% python3 -q
>>> import numpy as np
>>> np.set_printoptions(precision=2, suppress=True, linewidth=120)
>>> X = np.load("block14.npy")
>>> print(X)
[[-0.01 -0.2   0.5   0.   -0.4  -0.3  -1.6  -1.1   0.1   0.3 ]
 [-0.67 -0.8   0.4   0.5  -1.3   0.   -1.    1.   -1.   -0.5 ]
 [ 0.86  2.1   1.9  -0.9  -0.6   1.2   0.9  -0.5   0.1   0.1 ]
 [ 0.83 -0.8  -1.4  -0.8   1.6   0.6  -0.2   1.1  -1.2  -1.6 ]
 [ 0.   -1.3   0.3   0.1   0.7  -0.1   0.1  -0.1   1.    0.  ]
 [ 1.19  1.1   0.   -1.    0.6  -0.6   0.8  -0.5  -1.    0.3 ]
 [-0.2   0.8  -1.7   0.2   0.1  -1.2  -0.6  -1.7   1.3   0.5 ]
 [ 0.1  -1.5   0.6  -0.2   1.3  -0.6   1.5  -1.6   0.3   0.2 ]
 [ 0.46 -0.6   0.8  -0.5   0.1  -1.1  -0.3   0.8   0.3   0.2 ]
 [-0.25 -0.7   0.6   0.5   0.2  -1.1   0.8  -1.   -0.4   0.6 ]
 [-0.06 -0.5  -0.1   0.   -0.9   1.    0.9  -0.6   1.3  -0.8 ]]
>>> print(np.linalg.norm(X, axis=1))
[2.1  2.54 3.53 3.48 1.82 2.52 3.2  3.11 1.88 2.14 2.36]
>>> print(round(np.linalg.norm(X) ** 2 / np.linalg.norm(X, 2) ** 2, 2))
4.09
>>> np.round(np.linalg.norm(X, 1), 2), round(float(np.linalg.norm(X, np.inf)), 2)
(np.float64(10.4), 10.13)
>>> np.round(np.linalg.norm(X, 2), 2)
np.float64(4.39)
>>> round(float(np.linalg.norm(X, "nuc")), 2)
23.86
>>> np.linalg.norm(X, axis=0)
array([1.9 , 3.55, 3.21, 1.81, 2.86, 2.73, 3.03, 3.37, 2.86, 2.08])
>>> round(np.linalg.norm(X[1], 1), 2), np.round(np.linalg.norm(X[1], np.inf), 2)
(np.float64(7.17), np.float64(1.3))
>>> J = np.loadtxt("w.csv", delimiter=",")
>>> J
array([[-160.68,   -0.29,  180.25, -180.55,   98.2 , -181.12,  -19.62,  -59.3 ],
       [-160.69,    0.98,  180.6 , -180.55,  100.85, -181.27,  -20.47,  -61.1 ],
       [-159.96,   -0.8 ,  179.51, -180.76,   99.39, -179.34,  -20.75,  -61.1 ],
       [-159.42,   -2.13,  179.44, -180.24,   98.97, -180.61,  -22.01,  -60.44],
       [-159.4 ,    1.27,  178.64, -179.13,  102.88, -180.47,  -21.26,  -59.7 ],
       [-159.83,    0.13,  180.22, -179.52,  100.28, -179.59,  -21.42,  -58.97],
       [-160.77,   -0.82,  181.64, -179.18,   99.12, -179.34,  -19.43,  -60.27],
       [-159.41,   -1.14,  180.58, -180.61,   99.45, -179.02,  -19.98,  -61.29],
       [-160.24,   -0.41,  179.24, -179.28,   99.17, -180.57,  -20.02,  -60.37],
       [-159.62,   -0.39,  179.45, -179.44,  100.07, -180.31,  -20.52,  -61.14],
       [-160.24,   -2.29,  180.05, -180.51,   99.03, -179.68,  -18.88,  -58.12],
       [-160.79,    0.17,  179.62, -181.3 ,   97.65, -180.67,  -20.23,  -59.59],
       [-159.39,    2.6 ,  180.57, -178.77,   99.19, -180.13,  -19.45,  -61.63],
       [-160.4 ,   -0.97,  179.44, -178.25,   99.05, -178.87,  -21.23,  -59.38],
       [-160.32,   -1.69,  179.11, -180.68,   99.22, -180.23,  -19.6 ,  -59.55],
       [-160.4 ,   -0.96,  179.25, -179.72,   97.44, -178.51,  -19.92,  -57.86],
       [-161.37,    1.84,  178.53, -180.04,  100.25, -179.65,  -20.69,  -60.39],
       [-161.23,   -0.1 ,  179.93, -180.08,  100.48, -179.59,  -17.58,  -59.38],
       [-160.47,   -0.7 ,  177.99, -180.71,  100.19, -180.31,  -20.08,  -59.77],
       [-159.6 ,   -0.59,  178.1 , -179.72,  100.04, -180.16,  -20.47,  -60.61],
       [-161.43,    0.48,  179.73, -180.65,   97.96, -181.52,  -19.48,  -61.42],
       [-159.82,    0.55,  178.74, -180.  ,   99.77, -180.41,  -19.05,  -60.33],
       [-161.33,    1.67,  179.52, -180.45,   99.91, -181.12,  -18.81,  -59.92],
       [-159.72,    1.52,  181.52, -180.76,  100.45, -180.42,  -19.77,  -60.19],
       [-159.75,   -0.69,  181.06, -179.1 ,   99.6 , -180.34,  -19.62,  -58.35],
       [-159.85,   -0.25,  179.52, -180.79,  100.1 , -179.69,  -21.47,  -58.01],
       [-160.13,   -0.47,  179.57, -180.2 ,  100.6 , -178.68,  -21.1 ,  -60.15],
       [-158.97,   -1.21,  178.82, -178.97,   99.46, -179.98,  -19.72,  -61.46],
       [-159.96,    0.23,  180.13, -179.61,  100.46, -179.87,  -20.76,  -60.52],
       [-162.09,    1.4 ,  181.1 , -177.99,   99.79, -177.98,  -20.36,  -61.77]])
>>> lab = J[:, 2] > np.median(J[:, 2])
>>> f = J[lab].mean(axis=0) - J[~lab].mean(axis=0)
>>> lab.astype(int)
array([1, 1, 0, 0, 0, 1, 1, 1, 0, 0, 1, 1, 1, 0, 0, 0, 0, 1, 0, 0, 1, 0, 0, 1, 1, 0, 1, 0, 1, 1])
>>> Z = J[[21, 22]].astype(float)
>>> for _ in range(4):
...     lab = np.linalg.norm(J[:, None] - Z, axis=-1).argmin(axis=1)
...     Z = np.array([J[lab == j].mean(axis=0) for j in range(2)])
... 
>>> lab
array([0, 1, 0, 0, 0, 0, 0, 0, 0, 0, 0, 0, 1, 0, 0, 0, 1, 1, 0, 0, 1, 0, 1, 1, 0, 0, 0, 0, 0, 1])
>>> np.abs(Z[1] - Z[0]).argmax()
np.int64(1)
>>> Z[1] - Z[0]
array([-0.9 ,  1.91,  0.63,  0.01,  0.31, -0.31,  0.75, -0.89])
>>> data = np.load("test13.npy")
>>> data
array([[-0.7, -0.7, -0.4,  2.4,  0.7, -0.6,  1. ,  2.3, -0.3, -1.7, -1.9],
       [ 0.5,  0.2, -1. , -0.4, -0.1, -0.5,  0.4, -0.2, -0.1, -0.1, -0.1],
       [-0.5, -0.3,  0.8, -0.4, -0.1,  2.8, -2.4, -2. , -1.2,  0.5, -1.5],
       [-0.8, -1.7, -1.1, -0.8, -0.7,  1. , -1.7, -0.1, -0.6,  1.1, -0.6],
       [-0.4,  0.8,  0.2,  0.2, -0.6,  1. ,  0.2,  1.6,  2.3,  0.4, -1.3],
       [ 0.3,  0. ,  0.3, -1.5,  0.3,  2.1, -0.8,  0.7,  0.6,  0. , -0.5],
       [ 0.9, -0.2,  0.3,  0. , -1.1, -2.2, -0.1, -0.8,  0.8,  1.6,  0. ]])
>>> f, v = data[5], data[3]
>>> f @ f
np.float64(8.67)
>>> p = (f @ v) / (f @ f) * f
>>> p
array([ 0.13,  0.  ,  0.13, -0.65,  0.13,  0.91, -0.35,  0.3 ,  0.26,  0.  , -0.22])
>>> np.linalg.matrix_rank(np.outer(f, v))
np.int64(1)
>>> round(float((v - p) @ f), 2)
0.0
>>> ang = np.radians(180)
>>> Rm = np.eye(11)
>>> Rm[7, 7] = Rm[8, 8] = np.cos(ang)
>>> Rm[7, 8], Rm[8, 7] = -np.sin(ang), np.sin(ang)
>>> Rm.round(2) + 0
array([[ 1.,  0.,  0.,  0.,  0.,  0.,  0.,  0.,  0.,  0.,  0.],
       [ 0.,  1.,  0.,  0.,  0.,  0.,  0.,  0.,  0.,  0.,  0.],
       [ 0.,  0.,  1.,  0.,  0.,  0.,  0.,  0.,  0.,  0.,  0.],
       [ 0.,  0.,  0.,  1.,  0.,  0.,  0.,  0.,  0.,  0.,  0.],
       [ 0.,  0.,  0.,  0.,  1.,  0.,  0.,  0.,  0.,  0.,  0.],
       [ 0.,  0.,  0.,  0.,  0.,  1.,  0.,  0.,  0.,  0.,  0.],
       [ 0.,  0.,  0.,  0.,  0.,  0.,  1.,  0.,  0.,  0.,  0.],
       [ 0.,  0.,  0.,  0.,  0.,  0.,  0., -1.,  0.,  0.,  0.],
       [ 0.,  0.,  0.,  0.,  0.,  0.,  0.,  0., -1.,  0.,  0.],
       [ 0.,  0.,  0.,  0.,  0.,  0.,  0.,  0.,  0.,  1.,  0.],
       [ 0.,  0.,  0.,  0.,  0.,  0.,  0.,  0.,  0.,  0.,  1.]])
>>> Y = data @ Rm.T
>>> np.allclose(data @ data.T, Y @ Y.T)
True
>>> vec = np.array([-3, -1, -3, -1, 0, 0, -1, 3, 0, 3, 2])
>>> (data * vec).sum(axis=1)
array([-1.4,  0.2, -5.3, 11.7,  2.8,  1.6, -0.9])
>>> data @ np.ones(11)
array([ 0.1, -1.4, -4.3, -6. ,  4.4,  1.5, -0.8])
>>> np.einsum("ij,j->i", data, vec)
array([-1.4,  0.2, -5.3, 11.7,  2.8,  1.6, -0.9])
>>> np.sign((data @ vec).round(6))
array([-1.,  1., -1.,  1.,  1.,  1., -1.])
>>> data @ (2 * vec)
array([ -2.8,   0.4, -10.6,  23.4,   5.6,   3.2,  -1.8])
>>> data.sum(axis=1)
array([ 0.1, -1.4, -4.3, -6. ,  4.4,  1.5, -0.8])
>>> data.shape
(7, 11)
>>> data.sum(axis=0)
array([-0.7, -1.9, -0.9, -0.5, -1.6,  3.6, -3.4,  1.5,  1.5,  1.8, -5.9])
>>> np.count_nonzero(data)
np.int64(73)
>>> np.linalg.svd(data, compute_uv=False)
array([6.04, 4.77, 3.58, 2.95, 2.32, 1.15, 1.04])
>>> mat = np.load("x.npy")
>>> print(mat)
[[ 0.  2. -2.  2.  1. -1.  0.]
 [ 2.  0.  0.  0.  0.  0.  0.]
 [-2.  0.  0.  0.  0.  0.  0.]
 [ 2.  0.  0.  0.  0.  0.  0.]
 [ 1.  0.  0.  0.  0.  0.  0.]
 [-1.  0.  0.  0.  0.  0.  0.]
 [ 0.  0.  0.  0.  0.  0.  0.]]
>>> print((np.linalg.matrix_power((mat != 0) + (mat.T != 0) + np.eye(7), 7) > 0).astype(int))
[[1 1 1 1 1 1 0]
 [1 1 1 1 1 1 0]
 [1 1 1 1 1 1 0]
 [1 1 1 1 1 1 0]
 [1 1 1 1 1 1 0]
 [1 1 1 1 1 1 0]
 [0 0 0 0 0 0 1]]
>>> mat @ mat
array([[14.,  0.,  0.,  0.,  0.,  0.,  0.],
       [ 0.,  4., -4.,  4.,  2., -2.,  0.],
       [ 0., -4.,  4., -4., -2.,  2.,  0.],
       [ 0.,  4., -4.,  4.,  2., -2.,  0.],
       [ 0.,  2., -2.,  2.,  1., -1.,  0.],
       [ 0., -2.,  2., -2., -1.,  1.,  0.],
       [ 0.,  0.,  0.,  0.,  0.,  0.,  0.]])
>>> np.allclose(mat[:-1].T @ np.linalg.lstsq(mat[:-1].T, mat[-1])[0], mat[-1])
True
>>> print(np.linalg.lstsq(mat[:-1].T, mat[-1])[2])
2
>>> print(np.round(mat @ np.linalg.pinv(mat) @ mat, 2) + 0)
[[ 0.  2. -2.  2.  1. -1.  0.]
 [ 2.  0.  0.  0.  0.  0.  0.]
 [-2.  0.  0.  0.  0.  0.  0.]
 [ 2.  0.  0.  0.  0.  0.  0.]
 [ 1.  0.  0.  0.  0.  0.  0.]
 [-1.  0.  0.  0.  0.  0.  0.]
 [ 0.  0.  0.  0.  0.  0.  0.]]
>>> np.linalg.norm(mat, axis=1)
array([3.74, 2.  , 2.  , 2.  , 1.  , 1.  , 0.  ])
>>> print(round(float(np.linalg.eigvalsh(mat).min()), 2))
-3.74
>>> print(np.all(np.linalg.eigvalsh(mat) > 0))
False
>>> print([round(float(np.linalg.det(mat[:i, :i])), 2) + 0 for i in range(1, 8)])
[0.0, -4.0, 0.0, 0.0, 0.0, 0.0, 0.0]
>>> K = np.loadtxt("dump.csv", delimiter=",")
>>> K
array([[ 0.59,  0.25, -0.25,  0.08, -0.25,  0.25, -0.41,  0.41,  0.25],
       [ 0.25,  0.85,  0.15, -0.05,  0.15, -0.15,  0.25, -0.25, -0.15],
       [-0.25,  0.15,  0.85,  0.05, -0.15,  0.15, -0.25,  0.25,  0.15],
       [ 0.08, -0.05,  0.05,  0.98,  0.05, -0.05,  0.08, -0.08, -0.05],
       [-0.25,  0.15, -0.15,  0.05,  0.85,  0.15, -0.25,  0.25,  0.15],
       [ 0.25, -0.15,  0.15, -0.05,  0.15,  0.85,  0.25, -0.25, -0.15],
       [-0.41,  0.25, -0.25,  0.08, -0.25,  0.25,  0.59,  0.41,  0.25],
       [ 0.41, -0.25,  0.25, -0.08,  0.25, -0.25,  0.41,  0.59, -0.25],
       [ 0.25, -0.15,  0.15, -0.05,  0.15, -0.15,  0.25, -0.25,  0.85]])
>>> print(round(np.linalg.det(K), 2))
-1.0
>>> np.round(np.linalg.matrix_power(K, 2), 2) + 0
array([[1., 0., 0., 0., 0., 0., 0., 0., 0.],
       [0., 1., 0., 0., 0., 0., 0., 0., 0.],
       [0., 0., 1., 0., 0., 0., 0., 0., 0.],
       [0., 0., 0., 1., 0., 0., 0., 0., 0.],
       [0., 0., 0., 0., 1., 0., 0., 0., 0.],
       [0., 0., 0., 0., 0., 1., 0., 0., 0.],
       [0., 0., 0., 0., 0., 0., 1., 0., 0.],
       [0., 0., 0., 0., 0., 0., 0., 1., 0.],
       [0., 0., 0., 0., 0., 0., 0., 0., 1.]])
>>> np.round(K @ K, 2) + 0
array([[1., 0., 0., 0., 0., 0., 0., 0., 0.],
       [0., 1., 0., 0., 0., 0., 0., 0., 0.],
       [0., 0., 1., 0., 0., 0., 0., 0., 0.],
       [0., 0., 0., 1., 0., 0., 0., 0., 0.],
       [0., 0., 0., 0., 1., 0., 0., 0., 0.],
       [0., 0., 0., 0., 0., 1., 0., 0., 0.],
       [0., 0., 0., 0., 0., 0., 1., 0., 0.],
       [0., 0., 0., 0., 0., 0., 0., 1., 0.],
       [0., 0., 0., 0., 0., 0., 0., 0., 1.]])
>>> (K + K.T) / 2
array([[ 0.59,  0.25, -0.25,  0.08, -0.25,  0.25, -0.41,  0.41,  0.25],
       [ 0.25,  0.85,  0.15, -0.05,  0.15, -0.15,  0.25, -0.25, -0.15],
       [-0.25,  0.15,  0.85,  0.05, -0.15,  0.15, -0.25,  0.25,  0.15],
       [ 0.08, -0.05,  0.05,  0.98,  0.05, -0.05,  0.08, -0.08, -0.05],
       [-0.25,  0.15, -0.15,  0.05,  0.85,  0.15, -0.25,  0.25,  0.15],
       [ 0.25, -0.15,  0.15, -0.05,  0.15,  0.85,  0.25, -0.25, -0.15],
       [-0.41,  0.25, -0.25,  0.08, -0.25,  0.25,  0.59,  0.41,  0.25],
       [ 0.41, -0.25,  0.25, -0.08,  0.25, -0.25,  0.41,  0.59, -0.25],
       [ 0.25, -0.15,  0.15, -0.05,  0.15, -0.15,  0.25, -0.25,  0.85]])
>>> round(float(np.abs(np.linalg.eigvals(K)).max()), 2)
1.0
